$ python -q
>>> import numpy as np
>>> np.set_printoptions(precision=1, suppress=True, linewidth=160)
>>> rng = np.random.default_rng(1744)
>>> t = np.sort(rng.uniform(-2, 2, 44))
>>> J = np.c_[t, t ** 2, t ** 3] @ np.array([[-8, -6, -6, -6, 7, 7],
...     [-8, -4, 4, 2, -8, -7],
...     [-5, -5, 1, -8, 4, 4]])
>>> J
array([[ 23.1,  34.7,  19.7,  81.2, -75.8, -71.9],
       [ 21.5,  32.5,  19.3,  76.2, -71.8, -68.1],
       [ 11.2,  17.5,  14.9,  41.9, -43.2, -40.9],
       [  9.5,  14.7,  13.7,  35.3, -37.3, -35.3],
       [  7.9,  12. ,  12.4,  28.7, -31.4, -29.7],
       [  7.3,  11. ,  11.8,  26.3, -29.1, -27.5],
       [  7.2,  11. ,  11.8,  26.2, -29. , -27.4],
       [  5.8,   8.5,  10.2,  20. , -23. , -21.8],
       [  5.6,   8.1,   9.9,  18.9, -22. , -20.8],
       [  5.5,   8. ,   9.8,  18.6, -21.6, -20.5],
       [  5.5,   7.9,   9.7,  18.4, -21.5, -20.3],
       [  5.4,   7.7,   9.6,  17.9, -20.9, -19.8],
       [  4.9,   6.8,   8.8,  15.4, -18.4, -17.5],
       [  4.7,   6.4,   8.5,  14.4, -17.4, -16.5],
       [  3.7,   4.6,   6.6,   9.7, -12.2, -11.6],
       [  3.3,   3.7,   5.5,   7.2,  -9.4,  -8.9],
       [  2.6,   2.6,   3.9,   4.6,  -6.1,  -5.8],
       [  2.6,   2.6,   3.8,   4.4,  -5.9,  -5.6],
       [  2.4,   2.3,   3.4,   3.8,  -5.1,  -4.9],
       [  2.4,   2.3,   3.4,   3.7,  -5. ,  -4.8],
       [  2.2,   2. ,   2.8,   3. ,  -4.1,  -3.9],
       [  2. ,   1.7,   2.4,   2.5,  -3.3,  -3.2],
       [  0.3,   0.2,   0.2,   0.2,  -0.3,  -0.3],
       [  0.1,   0.1,   0.1,   0.1,  -0.1,  -0.1],
       [ -1.5,  -1.1,  -0.8,  -0.9,   0.9,   0.9],
       [ -4.2,  -3. ,  -1.6,  -2.3,   1.7,   1.8],
       [ -4.4,  -3.1,  -1.6,  -2.4,   1.7,   1.9],
       [ -5.4,  -3.7,  -1.8,  -2.9,   1.9,   2. ],
       [ -6.6,  -4.6,  -1.9,  -3.5,   2. ,   2.3],
       [ -9.1,  -6.4,  -1.9,  -4.8,   2.2,   2.6],
       [ -9.1,  -6.4,  -1.9,  -4.8,   2.2,   2.6],
       [ -9.9,  -6.9,  -1.9,  -5.2,   2.3,   2.7],
       [-10.8,  -7.6,  -1.9,  -5.7,   2.3,   2.8],
       [-10.9,  -7.7,  -1.9,  -5.8,   2.3,   2.8],
       [-16. , -11.3,  -1.6,  -8.8,   2.6,   3.4],
       [-16.2, -11.5,  -1.5,  -8.9,   2.7,   3.4],
       [-19. , -13.5,  -1.2, -10.7,   2.9,   3.7],
       [-31.1, -22.6,   0.5, -19.1,   3.9,   5.4],
       [-37.9, -27.9,   1.7, -24.3,   4.7,   6.6],
       [-43. , -31.8,   2.6, -28.4,   5.4,   7.5],
       [-48.7, -36.3,   3.7, -33. ,   6.3,   8.6],
       [-51.4, -38.4,   4.3, -35.3,   6.7,   9.2],
       [-56.8, -42.7,   5.3, -39.8,   7.6,  10.3],
       [-87.5, -67.6,  11.9, -67.6,  13.9,  17.9]])
>>> G = np.cov(J, rowvar=False)
>>> np.polyfit(J[:, 3], J[:, 2], 1)
array([0.1, 4.2])
>>> np.round(np.linalg.eigvalsh(G)[::-1], 1) + 0
array([2076.5,  235.9,    8.9,    0. ,    0. ,    0. ])
>>> z = J[:, 5] > np.median(J[:, 5])
>>> f = J[z].mean(axis=0) - J[~z].mean(axis=0)
>>> z.astype(int)
array([0, 0, 0, 0, 0, 0, 0, 0, 0, 0, 0, 0, 0, 0, 0, 0, 0, 0, 0, 0, 0, 0, 1, 1, 1, 1, 1, 1, 1, 1, 1, 1, 1, 1, 1, 1, 1, 1, 1, 1, 1, 1, 1, 1])
>>> (((J - J.mean(axis=0)) @ f > 0) == z).mean()
np.float64(1.0)
>>> np.argsort(-np.abs(f).round(6), kind="stable")
array([3, 0, 4, 5, 1, 2])
